In [1]: import numpy as np

In [2]: from numpy import linalg as LA

In [3]: np.set_printoptions(precision=2, suppress=True, linewidth=160, legacy="1.25")

In [4]: def tidy(a):
   ...:     return np.round(a, 2) + 0
   ...: 

In [5]: F = np.load("block7.npy")

In [6]: F
Out[6]: 
array([[ -2,   9,  -3,  17,  -3,   8, -10, -13],
       [  3,   3,  17,   7,   3,  16, -11,   7],
       [  0,   0,   0,   0,   0,   0,   0,   0],
       [  1,  -4,   6,  -9,  -4,  -8,  -6,   3],
       [ -7,  -7,   0,   6,   0,  -7,   5,   5],
       [  2,   4,   9,   5,  -3,   8,  -7,   4],
       [-11,  -2, -12,  18,   0,  -7,   2, -12],
       [ -7,  -3,  11,  16,  -1,   1, -15,  -2],
       [ -3,  -5,  11,  10,  -2,   9,  -4,  11],
       [  0,   0,   0,   0,   0,   0,   0,   0],
       [  1,  -4,   6,  -9,  -4,  -8,  -6,   3],
       [-17,   0,   5,  24,  12,  -8,   3,  -2],
       [ -6,   2,  17,   6,  12,  -1,   1,  10],
       [ -4, -10,  10,   7,   7,   9,  -1,  10],
       [  2,   3,  -7,   7,  -4,   2,  -9,  -8],
       [ -7,   3,   9,   4,   6,  -9,   5,   7],
       [-14,  -4,   9,  10,   6, -16,  10,  12]])

In [7]: idx = F[:, 7] > np.median(F[:, 7])

In [8]: r0 = F[idx].mean(axis=0) - F[~idx].mean(axis=0)

In [9]: (((F - F.mean(axis=0)) @ r0 > 0) == idx).mean()
Out[9]: 1.0

In [10]: tidy(r0)
Out[10]: array([-0.83, -1.64,  9.58, -0.24,  4.07,  3.35,  4.31, 11.69])

In [11]: ((F - F.mean(axis=0)) @ r0 > 0).astype(int)
Out[11]: array([0, 1, 0, 0, 1, 1, 0, 0, 1, 0, 0, 0, 1, 1, 0, 1, 1])
